% python3 -q
>>> import numpy as np
>>> from numpy import linalg as LA
>>> np.set_printoptions(precision=4, suppress=True, linewidth=120)
>>> M = np.load("run11.npy")
>>> M
array([[ 0, -1,  2,  1],
       [ 0,  0,  2,  2],
       [ 0,  0,  0,  1],
       [ 0,  0,  0,  0]])
>>> # triangular
>>> round(float(LA.det(2 * M)), 4), round(float(LA.det(M)), 4)
(0.0, 0.0)
>>> np.kron(np.eye(2, dtype=int), M)
array([[ 0, -1,  2,  1,  0,  0,  0,  0],
       [ 0,  0,  2,  2,  0,  0,  0,  0],
       [ 0,  0,  0,  1,  0,  0,  0,  0],
       [ 0,  0,  0,  0,  0,  0,  0,  0],
       [ 0,  0,  0,  0,  0, -1,  2,  1],
       [ 0,  0,  0,  0,  0,  0,  2,  2],
       [ 0,  0,  0,  0,  0,  0,  0,  1],
       [ 0,  0,  0,  0,  0,  0,  0,  0]])
>>> LA.eigvals(M)
array([0., 0., 0., 0.])
>>> round(LA.det(M.T), 4)
np.float64(0.0)
>>> round(np.trace(LA.pinv(M) @ M), 4)
np.float64(3.0)
>>> np.abs(np.diag(LA.qr(M)[1])) > 1e-9
array([False, False, False, False])
>>> LA.lstsq(M[:-1].T, M[-1])[2]
np.int32(3)
>>> np.allclose(M[:-1].T @ LA.lstsq(M[:-1].T, M[-1])[0], M[-1])
True
>>> np.sort(LA.eigvals(M))
array([0., 0., 0., 0.])
>>> M @ M
array([[ 0,  0, -2,  0],
       [ 0,  0,  0,  2],
       [ 0,  0,  0,  0],
       [ 0,  0,  0,  0]])
>>> [int(LA.matrix_rank(LA.matrix_power(M, p))) for p in range(1, 5)]
[3, 2, 1, 0]
>>> LA.matrix_rank(M - M[0, 0] * np.eye(4))
np.int64(3)
>>> rng = np.random.default_rng(561584)
>>> idx = rng.permutation(4)
>>> idx
array([0, 1, 2, 3])
>>> Y = M[idx][:, idx]
>>> np.trace(Y)
np.int64(0)
>>> np.allclose(Y, M)
True
>>> E = np.load("a.npy")
>>> E
array([[0, 0, 0, 0],
       [0, 0, 1, 1],
       [0, 1, 0, 1],
       [0, 1, 1, 0]])
>>> # looks like rank 3
>>> left, sigma, vt = LA.svd(E)
>>> sigma
array([2., 1., 1., 0.])
>>> Y = left[:, :3] @ np.diag(sigma[:3]) @ vt[:3]
>>> LA.matrix_rank(E, rtol=0.05)
np.int64(3)
>>> round(LA.det(2 * E), 4), round(float(LA.det(E)), 4)
(np.float64(0.0), 0.0)
>>> LA.eigvals(E)
array([-1.,  2., -1.,  0.])
>>> np.kron(np.eye(2, dtype=int), E)
array([[0, 0, 0, 0, 0, 0, 0, 0],
       [0, 0, 1, 1, 0, 0, 0, 0],
       [0, 1, 0, 1, 0, 0, 0, 0],
       [0, 1, 1, 0, 0, 0, 0, 0],
       [0, 0, 0, 0, 0, 0, 0, 0],
       [0, 0, 0, 0, 0, 0, 1, 1],
       [0, 0, 0, 0, 0, 1, 0, 1],
       [0, 0, 0, 0, 0, 1, 1, 0]])
>>> np.round(LA.det(E[::-1]), 4)
np.float64(0.0)
>>> K = np.load("data.npy")
>>> K
array([[-4, -1, -5, -1,  4],
       [ 3,  4,  0, -1, -2],
       [-4,  1,  4,  3, -4],
       [-4, -3,  4,  5, -3],
       [-3, -2,  5,  0, -1]])
>>> f = np.array([-5, -9, 9, 7, -9])
>>> Y = K + np.outer(f, np.eye(5)[2])
>>> LA.matrix_rank(LA.inv(Y) - LA.inv(K), tol=1e-8)
np.int64(1)
>>> Y
array([[ -4.,  -1., -10.,  -1.,   4.],
       [  3.,   4.,  -9.,  -1.,  -2.],
       [ -4.,   1.,  13.,   3.,  -4.],
       [ -4.,  -3.,  11.,   5.,  -3.],
       [ -3.,  -2.,  -4.,   0.,  -1.]])
>>> LA.norm(K, axis=1)
array([7.6811, 5.4772, 7.6158, 8.6603, 6.245 ])
>>> np.round(LA.norm(K, 2), 4)
np.float64(12.7151)
>>> LA.norm(K, axis=0)
array([8.124 , 5.5678, 9.0554, 6.    , 6.7823])
>>> round(float(LA.norm(K, 1)), 4), round(LA.norm(K, np.inf), 4)
(18.0, np.float64(19.0))
>>> round(LA.norm(K[1], 1), 4), round(LA.norm(K[1], np.inf), 4)
(np.float64(10.0), np.float64(4.0))
>>> np.round(LA.norm(K[1] - K[4]), 4)
np.float64(9.9499)
>>> m1 = np.load("out16.npy")
>>> m1
array([[ 0.,  0.,  0.,  0.,  2.],
       [ 0.,  0.,  0.,  0., -1.],
       [ 0.,  0.,  0.,  0., -1.],
       [ 0.,  0.,  0.,  0.,  1.],
       [ 2., -1., -1.,  1.,  0.]])
>>> # column 2 repeats column 1
>>> left, sigma, vt = LA.svd(m1)
>>> np.argmax(sigma[:-1] / (sigma[1:] + 1e-6)) + 1
np.int64(2)
>>> sigma
array([ 2.6458,  2.6458,  0.    ,  0.    , -0.    ])
>>> Y = left[:, :2] @ np.diag(sigma[:2]) @ vt[:2]
>>> round(float(np.abs(m1 - Y).max()), 4)
0.0
>>> np.round(LA.norm(m1 - Y) / LA.norm(m1), 4)
np.float64(0.0)
>>> LA.matrix_rank(Y)
np.int64(2)
>>> Y
array([[ 0.,  0.,  0.,  0.,  2.],
       [ 0.,  0.,  0.,  0., -1.],
       [ 0.,  0.,  0.,  0., -1.],
       [ 0.,  0.,  0.,  0.,  1.],
       [ 2., -1., -1.,  1.,  0.]])
>>> np.all(LA.eigvalsh(Y) > 0)
np.False_
>>> [round(float(LA.det(Y[:i, :i])), 2) + 0 for i in range(1, 6)]
[0.0, 0.0, 0.0, 0.0, 0.0]
>>> w, evecs = LA.eigh(m1)
>>> w.round(4) + 0
array([-2.6458,  0.    ,  0.    ,  0.    ,  2.6458])
>>> LA.svd(m1, compute_uv=False)
array([2.6458, 2.6458, 0.    , 0.    , 0.    ])
>>> LA.eigvalsh(m1 + 3 * np.eye(5))
array([0.3542, 3.    , 3.    , 3.    , 5.6458])
>>> np.abs(evecs[:, -1]).round(6).argmax()
np.int64(4)
>>> np.unique(w.round(6) + 0, return_counts=True)[1]
array([1, 3, 1])
>>> (m1 + m1.T) / 2
array([[ 0.,  0.,  0.,  0.,  2.],
       [ 0.,  0.,  0.,  0., -1.],
       [ 0.,  0.,  0.,  0., -1.],
       [ 0.,  0.,  0.,  0.,  1.],
       [ 2., -1., -1.,  1.,  0.]])
>>> np.allclose(m1 @ m1.T, m1.T @ m1)
True
>>> LA.matrix_power(m1, 4)
array([[ 28., -14., -14.,  14.,   0.],
       [-14.,   7.,   7.,  -7.,   0.],
       [-14.,   7.,   7.,  -7.,   0.],
       [ 14.,  -7.,  -7.,   7.,   0.],
       [  0.,   0.,   0.,   0.,  49.]])
>>> np.round(np.sort(np.abs(LA.eigvals(m1))), 4) + 0
array([0.    , 0.    , 0.    , 2.6458, 2.6458])
>>> m1 @ m1
array([[ 4., -2., -2.,  2.,  0.],
       [-2.,  1.,  1., -1.,  0.],
       [-2.,  1.,  1., -1.,  0.],
       [ 2., -1., -1.,  1.,  0.],
       [ 0.,  0.,  0.,  0.,  7.]])
>>> round(float(np.abs(LA.eigvals(m1)).max()), 4)
2.6458
